% python3 -q
>>> import numpy as np
>>> from numpy import linalg as LA
>>> np.set_printoptions(precision=2, suppress=True, linewidth=200)
>>> mat = np.load("layer19.npy")
>>> print(mat)
[[ 1.66 -7.52  6.01]
 [ 2.14 -6.64  5.88]
 [ 2.41 -6.54  5.38]
 [ 2.53 -5.76  5.25]
 [ 3.56 -6.83  6.74]
 [ 3.33 -5.11  6.98]
 [ 1.87 -6.99  5.19]
 [ 3.05 -6.3   5.74]
 [ 2.71 -5.65  5.71]
 [ 2.5  -6.29  6.12]
 [ 5.49 -7.85  6.42]
 [ 3.62 -8.64  7.13]
 [ 2.85 -6.11  8.23]
 [ 3.02 -4.63  6.48]
 [ 4.18 -4.59  7.09]
 [ 2.66 -5.85  6.71]
 [ 2.7  -6.7   5.21]
 [ 0.27 -5.57  6.15]
 [ 3.44 -5.85  5.13]
 [-0.03 -7.05  5.1 ]
 [ 4.61 -4.29  7.06]
 [ 2.34 -6.03  5.72]
 [ 2.29 -5.38  5.16]
 [ 1.81 -4.84  4.81]
 [ 1.72 -5.66  6.17]
 [ 2.39 -5.75  5.82]
 [ 1.17 -5.05  5.92]]
>>> cen = mat - mat.mean(axis=0)
>>> V = LA.svd(cen)[2][:1]
>>> Y = cen - cen @ V.T @ V
>>> print(LA.norm(Y, axis=1).round(6).argmax())
11
>>> Y = np.c_[mat[:, :1] @ np.array([[1]]), np.array([2, -2, 2, 1, 0, -2, 0, -1, 2, -2, -2, -2, 0, -2, 2, 1, -2, -1, 1, 0, -2, -2, -1, 1, -1, 2, -2])]
>>> print(Y)
[[ 1.66  2.  ]
 [ 2.14 -2.  ]
 [ 2.41  2.  ]
 [ 2.53  1.  ]
 [ 3.56  0.  ]
 [ 3.33 -2.  ]
 [ 1.87  0.  ]
 [ 3.05 -1.  ]
 [ 2.71  2.  ]
 [ 2.5  -2.  ]
 [ 5.49 -2.  ]
 [ 3.62 -2.  ]
 [ 2.85  0.  ]
 [ 3.02 -2.  ]
 [ 4.18  2.  ]
 [ 2.66  1.  ]
 [ 2.7  -2.  ]
 [ 0.27 -1.  ]
 [ 3.44  1.  ]
 [-0.03  0.  ]
 [ 4.61 -2.  ]
 [ 2.34 -2.  ]
 [ 2.29 -1.  ]
 [ 1.81  1.  ]
 [ 1.72 -1.  ]
 [ 2.39  2.  ]
 [ 1.17 -2.  ]]
>>> print(np.round(LA.norm(Y - mat @ LA.lstsq(mat, Y)[0], axis=0), 2) + 0)
[0.   7.94]
>>> rng = np.random.default_rng(29)
>>> A = (rng.random((3, 3)) < 0.3) + np.eye(3)
>>> A /= A.sum(axis=1, keepdims=True)
>>> print(A)
[[1.   0.   0.  ]
 [0.25 0.5  0.25]
 [0.   0.   1.  ]]
>>> O, V = LA.qr(A[:, :2])[0], LA.qr(A[:, 2:])[0]
>>> s = LA.svd(O.T @ V, compute_uv=False)
>>> print(np.degrees(np.arccos(s.clip(0, 1))))
[75.96]
>>> print(round(float(LA.norm(O @ O.T - V @ V.T, 2)), 2))
1.0
>>> w, V = LA.eig(A)
>>> print(w)
[0.5 1.  1. ]
>>> print(A @ V[:, 0] - w[0] * V[:, 0])
[0. 0. 0.]
>>> F = np.load("out1.npy")
>>> print(F)
[[0 0 1 0]
 [0 0 0 1]
 [1 0 0 0]
 [0 1 0 0]]
>>> hat = np.triu(np.array([[2, 2, 1], [0, 2, -1], [0, -2, 1]]), 1) + np.eye(3)
>>> Y = hat @ A @ LA.inv(hat)
>>> print(LA.matrix_rank(Y))
3
>>> print(hat @ A - A @ hat)
[[ 0.5  -1.    0.5 ]
 [ 0.   -0.5  -0.75]
 [ 0.    0.    0.  ]]
>>> print(Y)
[[ 1.5  -2.   -2.  ]
 [ 0.25  0.   -1.  ]
 [ 0.    0.    1.  ]]
>>> print(np.trace(Y), np.trace(A))
2.5 2.5
>>> print(np.poly(Y))
[ 1.  -2.5  2.  -0.5]
>>> m1 = np.load("test11.npy")
>>> print(m1)
[[-8.61 10.33 -4.21]
 [-1.64 -8.72 22.41]
 [-8.2  11.38 -4.08]
 [-7.72 10.16 -4.47]
 [-1.   -7.25 23.59]
 [-7.69 10.19 -3.92]
 [-6.5  10.73 -5.  ]
 [-6.36 10.79 -4.95]
 [-9.9  11.13 -6.32]
 [-8.68 13.18 -8.95]]
>>> cen = (m1 - m1.mean(axis=0)) / m1.std(axis=0)
>>> print(cen.std(axis=0))
[1. 1. 1.]
>>> beta = LA.lstsq(np.delete(cen, 1, axis=1), cen[:, 1])[0]
>>> print(round(1 - np.var(cen[:, 1] - np.delete(cen, 1, axis=1) @ beta), 2))
0.99
>>> print(beta)
[ 0.02 -1.02]
>>> cen = m1 - m1.mean(axis=0)
>>> V = LA.svd(cen)[2][:2]
>>> Y = cen - cen @ V.T @ V
>>> print((cen @ V.T).std(axis=0))
[13.96  0.91]
>>> print(LA.norm(Y, axis=1).round(6).argmax())
2
>>> print(np.round(np.cov(cen @ V.T, rowvar=False), 2) + 0)
[[216.56   0.  ]
 [  0.     0.92]]
>>> print(np.diag(V.T @ V))
[0.98 0.36 0.67]
>>> z = m1[:, 1] > np.median(m1[:, 1])
>>> f = m1[z].mean(axis=0) - m1[~z].mean(axis=0)
>>> print(np.argsort(-np.abs(f).round(6), kind="stable"))
[2 1 0]
>>> print((((m1 - m1.mean(axis=0)) @ f > 0) == z).mean())
0.7
>>> G = np.cov(m1, rowvar=False)
>>> print(np.corrcoef(m1.T))
[[ 1.   -0.94  0.95]
 [-0.94  1.   -1.  ]
 [ 0.95 -1.    1.  ]]
>>> print(np.argwhere(np.triu(np.abs(np.corrcoef(m1.T)) > 0.8, 1)))
[[0 1]
 [0 2]
 [1 2]]
>>> O, Rm = LA.qr(m1)
>>> print(np.abs(np.diag(Rm)))
[22.8  14.5   9.27]
>>> print(np.allclose(Rm.T @ Rm, m1.T @ m1))
True
>>> print(O.shape, Rm.shape)
(10, 3) (3, 3)
>>> arr = np.load("data.npy")
>>> print(arr)
[[-2.  1.  1.]
 [ 2. -2. -3.]
 [ 0.  0.  5.]]
>>> Y = np.array([[1, 5], [1, 1]])
>>> C = np.kron(Y, arr)
>>> print(LA.matrix_rank(C))
6
>>> print(round(float(LA.norm(C, 2)), 2), np.round(LA.norm(Y, 2) * LA.norm(arr, 2), 2))
32.8 32.8
>>> print(C)
[[ -2.   1.   1. -10.   5.   5.]
 [  2.  -2.  -3.  10. -10. -15.]
 [  0.   0.   5.   0.   0.  25.]
 [ -2.   1.   1.  -2.   1.   1.]
 [  2.  -2.  -3.   2.  -2.  -3.]
 [  0.   0.   5.   0.   0.   5.]]
>>> z = rng.permutation(3)
>>> Y = arr[:, z] * rng.choice([-1, 1], 3)
>>> print(Y)
[[-1.  1. -2.]
 [ 3. -2.  2.]
 [-5.  0.  0.]]
>>> left, _, Vh = LA.svd(arr.T @ Y)
>>> print(z)
[2 1 0]
>>> Y = np.array([[0, 0, 2], [0, -2, -3], [1, 0, 3]])
>>> K = np.triu(Y)
>>> print(K)
[[ 0  0  2]
 [ 0 -2 -3]
 [ 0  0  3]]
>>> print(np.unique(K.round(6), axis=0).shape)
(3, 3)
>>> print(np.allclose(K[:-1].T @ LA.lstsq(K[:-1].T, K[-1])[0], K[-1]))
True
>>> z = rng.permutation(3)
>>> print(z)
[0 1 2]
>>> Y = K[z][:, z]
>>> print(np.diag(Y))
[ 0 -2  3]
>>> print(np.allclose(Y, K))
True
>>> print(np.sort(np.abs(LA.eigvals(Y))))
[0. 2. 3.]
>>> print(np.trace(Y))
1
>>> print(Y)
[[ 0  0  2]
 [ 0 -2 -3]
 [ 0  0  3]]
>>> left, s, Vh = LA.svd(K)
>>> V = Vh[:(s > 1e-8).sum()]
>>> x0 = K[0] + -3 * K[1] + rng.integers(2) * np.eye(3)[1]
>>> print(x0)
[ 0.  6. 11.]
>>> print(np.diag(V.T @ V))
[0. 1. 1.]
>>> print(np.allclose(V.T @ V @ x0, x0))
True
>>> print(np.round(V.T @ V, 2) + 0)
[[0. 0. 0.]
 [0. 1. 0.]
 [0. 0. 1.]]
>>> print(LA.matrix_rank(np.vstack([K, x0])))
2
>>> s = 20 * 0.9 ** np.arange(3)
>>> feats = rng.normal(size=(16, 3)) * rng.permutation(s)
>>> print(feats)
[[-15.1   -9.41   7.52]
 [ 11.36  11.11  16.65]
 [ 59.65   4.77   2.78]
 [-43.64 -27.28  39.47]
 [ 54.92   7.23  -1.45]
 [ 11.14 -32.97  -9.55]
 [ -8.11  28.12 -17.84]
 [  7.26  11.73  19.45]
 [ -8.58 -11.13 -39.18]
 [ 22.95  19.15  -8.82]
 [  4.62 -22.62  -3.77]
 [ 14.55  -7.83   1.14]
 [ 22.     9.73 -11.03]
 [ 32.29  28.75  18.06]
 [ 12.01  11.6   15.87]
 [-25.25  17.49 -15.13]]
>>> d = LA.norm(feats[:, None] - feats[None], axis=-1)
>>> print(d.shape)
(16, 16)
>>> print(LA.matrix_rank(d ** 2))
5
>>> cen = feats - feats.mean(axis=0)
>>> V = LA.svd(cen)[2][:1]
>>> Y = cen - cen @ V.T @ V
>>> print(np.diag(V.T @ V))
[0.87 0.13 0.01]
>>> print((cen @ V.T).std(axis=0))
[27.1]
>>> print(Y.std(axis=0))
[ 6.17 15.57 17.95]
>>> print(round(LA.norm(Y) / LA.norm(cen), 2))
0.67
>>> print(np.cov(cen @ V.T, rowvar=False))
783.1743186245242
>>> print(LA.norm(Y, axis=1).round(6).argmax())
8
